% python3 -q
>>> import numpy as np
>>> from numpy import linalg as LA
>>> np.set_printoptions(precision=2, suppress=True, linewidth=100)
>>> m1 = np.array([[-9.61, 5.72, 10.81],
...     [-8.44, 4.9, 7.55],
...     [-8.02, 4.61, 6.49],
...     [-7.39, 4.18, 5.07],
...     [-5.11, 2.69, 1.15],
...     [-3.67, 1.8, -0.24],
...     [-2.9, 1.36, -0.63],
...     [-1.05, 0.42, -0.57],
...     [-0.25, 0.09, -0.16],
...     [0.54, -0.16, 0.37],
...     [0.82, -0.21, 0.55],
...     [1.02, -0.24, 0.66],
...     [1.09, -0.24, 0.69],
...     [2.03, 0.03, -0.12],
...     [2.17, 0.26, -1.15],
...     [2.2, 0.35, -1.58],
...     [2.24, 0.94, -4.85],
...     [2.23, 1.07, -5.69]])
>>> W1 = np.array([[-1, 5, 5, -1], [-3, 5, 2, -3], [4, -2, 0, -4]])
>>> b = np.array([-5, 4, -4, -4])
>>> H = np.maximum(m1 @ W1 + b, 0)
>>> (H > 0).astype(int)
array([[1, 0, 0, 0],
       [1, 0, 0, 0],
       [1, 0, 0, 0],
       [1, 0, 0, 0],
       [0, 0, 0, 0],
       [0, 0, 0, 0],
       [0, 0, 0, 0],
       [0, 1, 0, 0],
       [0, 1, 0, 0],
       [0, 1, 0, 0],
       [0, 1, 0, 0],
       [0, 1, 1, 0],
       [0, 1, 1, 0],
       [0, 1, 1, 0],
       [0, 1, 1, 0],
       [0, 1, 1, 0],
       [0, 1, 1, 1],
       [0, 1, 1, 1]])
>>> (H > 0).mean(axis=0)
array([0.22, 0.61, 0.39, 0.11])
>>> C = np.array([[1, 3], [2, 1], [3, 1], [2, 3]])
>>> (H @ C).round(6).argmax(axis=1)
array([1, 1, 1, 1, 0, 0, 0, 0, 0, 0, 0, 0, 0, 0, 0, 0, 0, 0])
>>> q, Rm = LA.qr(m1)
>>> np.allclose(Rm.T @ Rm, m1.T @ m1)
True
>>> np.round(q.T @ q, 2) + 0
array([[1., 0., 0.],
       [0., 1., 0.],
       [0., 0., 1.]])
>>> Xc = m1 - m1.mean(axis=0)
>>> U, s, Vt = LA.svd(Xc, full_matrices=False)
>>> Vt[0] * np.sign(Vt[0, np.abs(Vt[0]).argmax()])
array([ 0.69, -0.31, -0.66])
>>> LA.matrix_rank(Xc)
np.int64(3)
>>> np.round((s ** 2).sum() ** 2 / (s ** 4).sum(), 2)
np.float64(1.17)
>>> np.round(Xc.mean(axis=0), 2) + 0
array([0., 0., 0.])
>>> E = np.loadtxt("run12.csv", delimiter=",")
>>> E
array([[3., 0., 2.],
       [0., 0., 8.],
       [0., 0., 8.],
       [2., 0., 2.],
       [1., 0., 4.],
       [1., 0., 2.],
       [0., 0., 8.],
       [0., 2., 4.],
       [0., 2., 6.],
       [1., 0., 4.],
       [1., 0., 4.],
       [0., 0., 3.],
       [0., 0., 6.],
       [0., 0., 5.],
       [2., 0., 3.],
       [0., 0., 6.],
       [0., 1., 8.],
       [0., 0., 6.],
       [0., 0., 6.],
       [5., 0., 2.],
       [0., 0., 5.],
       [0., 0., 5.],
       [2., 0., 3.]])
>>> def softmax(z):
...     e = np.exp(z - z.max(axis=-1, keepdims=True))
...     return e / e.sum(axis=-1, keepdims=True)
... 
>>> softmax(E[9])
array([0.05, 0.02, 0.94])
>>> softmax(E[9] + 3)
array([0.05, 0.02, 0.94])
>>> np.round(softmax(10 * E[9]), 2) + 0
array([0., 0., 1.])
>>> softmax(E).sum(axis=1)
array([1., 1., 1., 1., 1., 1., 1., 1., 1., 1., 1., 1., 1., 1., 1., 1., 1., 1., 1., 1., 1., 1., 1.])
>>> scores = E @ E.T / np.sqrt(3)
>>> np.round(softmax(scores)[9] @ E, 2) + 0
array([0.  , 0.25, 7.97])
>>> lab = E[:, 0] > np.median(E[:, 0])
>>> r0 = E[lab].mean(axis=0) - E[~lab].mean(axis=0)
>>> r0
array([ 2.  , -0.36, -3.11])
>>> lab.astype(int)
array([1, 0, 0, 1, 1, 1, 0, 0, 0, 1, 1, 0, 0, 0, 1, 0, 0, 0, 0, 1, 0, 0, 1])
>>> X = np.load("w.npy")
>>> X
array([[ 1,  2,  3],
       [ 4,  5,  3],
       [ 7,  8,  3],
       [ 7, 11,  4],
       [10, 12,  7],
       [11, 12,  9],
       [14, 15, 10],
       [16, 16, 11],
       [17, 17, 11],
       [17, 18, 13],
       [18, 21, 15]])
>>> d = LA.norm(X[:, None] - X[None], axis=-1)
>>> np.flatnonzero(d[0] < d.mean() / 2)
array([0, 1])
>>> d.shape
(11, 11)
>>> (d + 1e9 * np.eye(11)).round(6).argmin(axis=1)
array([1, 0, 3, 2, 5, 4, 7, 8, 7, 8, 9])
>>> np.unravel_index(d.round(6).argmax(), d.shape)
(np.int64(0), np.int64(10))
>>> LA.matrix_rank(d ** 2)
np.int64(5)
>>> [round(float(x), 2) for x in LA.svd(X, compute_uv=False)[:3]]
[67.91, 4.05, 2.86]
>>> LA.matrix_rank(X, rtol=0.1)
np.int64(1)
>>> LA.cond(X) > 100
np.False_
>>> np.round(LA.norm(X, 2) / LA.norm(X), 2)
np.float64(1.0)
>>> cov = X.T @ X
>>> cov
array([[1690, 1846, 1227],
       [1846, 2037, 1343],
       [1227, 1343,  909]])
>>> np.allclose(cov, cov.T)
True
>>> np.trace(cov), (X ** 2).sum()
(np.int64(4636), np.int64(4636))
>>> LA.svd(X, compute_uv=False) ** 2
array([4611.42,   16.38,    8.2 ])
>>> np.diag(cov)
array([1690, 2037,  909])
>>> LA.matrix_rank(cov)
np.int64(3)
>>> Y = np.array([[2, 1, 3], [1, 0, 2], [2, 0, 3]])
>>> np.vstack([X, Y.T]).shape
(14, 3)
>>> np.einsum("ik,kj->ji", X, Y)
array([[ 10,  19,  28,  33,  46,  52,  63,  70,  73,  78,  87],
       [  1,   4,   7,   7,  10,  11,  14,  16,  17,  17,  18],
       [ 16,  31,  46,  55,  75,  84, 102, 113, 118, 126, 141]])
>>> blk = np.stack([X, -1 * X, X[::-1]])
>>> LA.norm(blk, axis=(1, 2))
array([68.09, 68.09, 68.09])
>>> LA.matrix_rank(blk.reshape(3, -1))
np.int64(2)
>>> blk.shape
(3, 11, 3)
>>> blk.sum(axis=0)
array([[18, 21, 15],
       [17, 18, 13],
       [17, 17, 11],
       [16, 16, 11],
       [14, 15, 10],
       [11, 12,  9],
       [10, 12,  7],
       [ 7, 11,  4],
       [ 7,  8,  3],
       [ 4,  5,  3],
       [ 1,  2,  3]])
>>> np.einsum("bij,cij->bc", blk, blk)
array([[ 4636, -4636,  2970],
       [-4636,  4636, -2970],
       [ 2970, -2970,  4636]])
>>> F = np.load("a.npy")
>>> F
array([[ 0.,  0.,  3., -1.],
       [ 0., -1.,  0.,  0.],
       [ 3.,  0.,  8., -3.],
       [-1.,  0., -3.,  0.]])
>>> W1 = np.array([[-2, -1, -1, 2], [2, -2, 0, 1], [-2, -1, 0, 1], [1, -2, 0, 2]])
>>> b = np.array([-1, 2, 2, 1])
>>> H = np.maximum(F @ W1 + b, 0)
>>> (H > 0).astype(int)
array([[0, 1, 1, 1],
       [0, 1, 1, 0],
       [0, 0, 0, 1],
       [1, 1, 1, 0]])
>>> H
array([[0., 1., 2., 2.],
       [0., 4., 2., 0.],
       [0., 0., 0., 9.],
       [7., 6., 3., 0.]])
>>> C = np.array([[8, 0, 7], [8, 4, 7], [9, 2, 3], [0, 6, 5]])
>>> (H @ C).round(6).argmax(axis=1)
array([0, 0, 1, 0])
>>> W1 @ C
array([[-33,   6, -14],
       [  0,  -2,   5],
       [-24,   2, -16],
       [ -8,   4,   3]])
>>> arr = np.loadtxt("mat.csv", delimiter=",")
>>> arr
array([[-1.  ,  0.78, -1.  ],
       [-0.97,  0.6 , -0.95],
       [-0.4 ,  0.  , -0.97],
       [-0.96,  0.5 , -0.99],
       [-0.58,  0.1 , -0.97],
       [-0.97,  0.57, -0.99],
       [ 0.97, -0.6 ,  0.94],
       [-0.98,  0.54, -1.  ],
       [-0.91,  0.38, -0.99],
       [-0.91,  0.38, -0.99],
       [-0.43,  0.1 , -0.78],
       [-0.93,  0.42, -0.99],
       [-0.99,  0.69, -0.99],
       [ 0.32,  0.  ,  0.93],
       [ 0.16, -0.1 , -0.43],
       [-0.97,  0.57, -0.98],
       [ 0.96, -0.42,  1.  ],
       [-0.47,  0.15, -0.58],
       [ 0.11, -0.05, -0.08],
       [-0.79,  0.46,  0.74],
       [-0.9 ,  0.42, -0.93],
       [-0.65,  0.2 , -0.87],
       [-0.46,  0.34,  0.96]])
>>> cov = np.cov(arr, rowvar=False)
>>> np.polyfit(arr[:, 0], arr[:, 2], 1)
array([0.97, 0.02])
>>> np.median(arr, axis=0)
array([-0.79,  0.38, -0.95])
>>> np.corrcoef(arr.T)
array([[ 1.  , -0.94,  0.76],
       [-0.94,  1.  , -0.6 ],
       [ 0.76, -0.6 ,  1.  ]])
>>> np.argwhere(np.triu(np.abs(np.corrcoef(arr.T)) > 0.8, 1))
array([[0, 1]])
